% ipython --no-banner

In [1]: import numpy as np

In [2]: np.set_printoptions(precision=3, suppress=True, linewidth=120)

In [3]: feats = np.loadtxt("x.csv", delimiter=",")

In [4]: print(feats)
[[1.    0.7   0.49  0.343 0.24  0.168 0.118]
 [0.7   1.    0.7   0.49  0.343 0.24  0.168]
 [0.49  0.7   1.    0.7   0.49  0.343 0.24 ]
 [0.343 0.49  0.7   1.    0.7   0.49  0.343]
 [0.24  0.343 0.49  0.7   1.    0.7   0.49 ]
 [0.168 0.24  0.343 0.49  0.7   1.    0.7  ]
 [0.118 0.168 0.24  0.343 0.49  0.7   1.   ]]

In [5]: low = np.linalg.cholesky(feats)

In [6]: print(np.linalg.eigvalsh(feats).min() > 0)
True

In [7]: print(feats / np.sqrt(np.outer(np.diag(feats), np.diag(feats))))
[[1.    0.7   0.49  0.343 0.24  0.168 0.118]
 [0.7   1.    0.7   0.49  0.343 0.24  0.168]
 [0.49  0.7   1.    0.7   0.49  0.343 0.24 ]
 [0.343 0.49  0.7   1.    0.7   0.49  0.343]
 [0.24  0.343 0.49  0.7   1.    0.7   0.49 ]
 [0.168 0.24  0.343 0.49  0.7   1.    0.7  ]
 [0.118 0.168 0.24  0.343 0.49  0.7   1.   ]]

In [8]: ev, V = np.linalg.eigh(feats)

In [9]: print(np.round(V.T @ feats @ V, 3) + 0)
[[0.185 0.    0.    0.    0.    0.    0.   ]
 [0.    0.214 0.    0.    0.    0.    0.   ]
 [0.    0.    0.275 0.    0.    0.    0.   ]
 [0.    0.    0.    0.405 0.    0.    0.   ]
 [0.    0.    0.    0.    0.709 0.    0.   ]
 [0.    0.    0.    0.    0.    1.534 0.   ]
 [0.    0.    0.    0.    0.    0.    3.679]]

In [10]: print(np.linalg.svd(feats, compute_uv=False))
[3.679 1.534 0.709 0.405 0.275 0.214 0.185]

In [11]: W0 = np.load("dump.npy")

In [12]: print(W0)
[[ 0.575 -0.356 -0.293  0.178]
 [-0.356  0.701 -0.246  0.149]
 [-0.293 -0.246  0.798  0.122]
 [ 0.178  0.149  0.122  0.926]]

In [13]: ev, V = np.linalg.eigh(W0)

In [14]: vec = np.array([-2, 2, 0, 0])

In [15]: print(V * np.maximum(ev, 0) @ V.T)
[[ 0.575 -0.356 -0.293  0.178]
 [-0.356  0.701 -0.246  0.149]
 [-0.293 -0.246  0.798  0.122]
 [ 0.178  0.149  0.122  0.926]]

In [16]: print(np.linalg.eigvalsh(W0[1:, 1:]))
[0.425 1.    1.   ]

In [17]: print(V * np.abs(ev) @ V.T)
[[ 0.575 -0.356 -0.293  0.178]
 [-0.356  0.701 -0.246  0.149]
 [-0.293 -0.246  0.798  0.122]
 [ 0.178  0.149  0.122  0.926]]
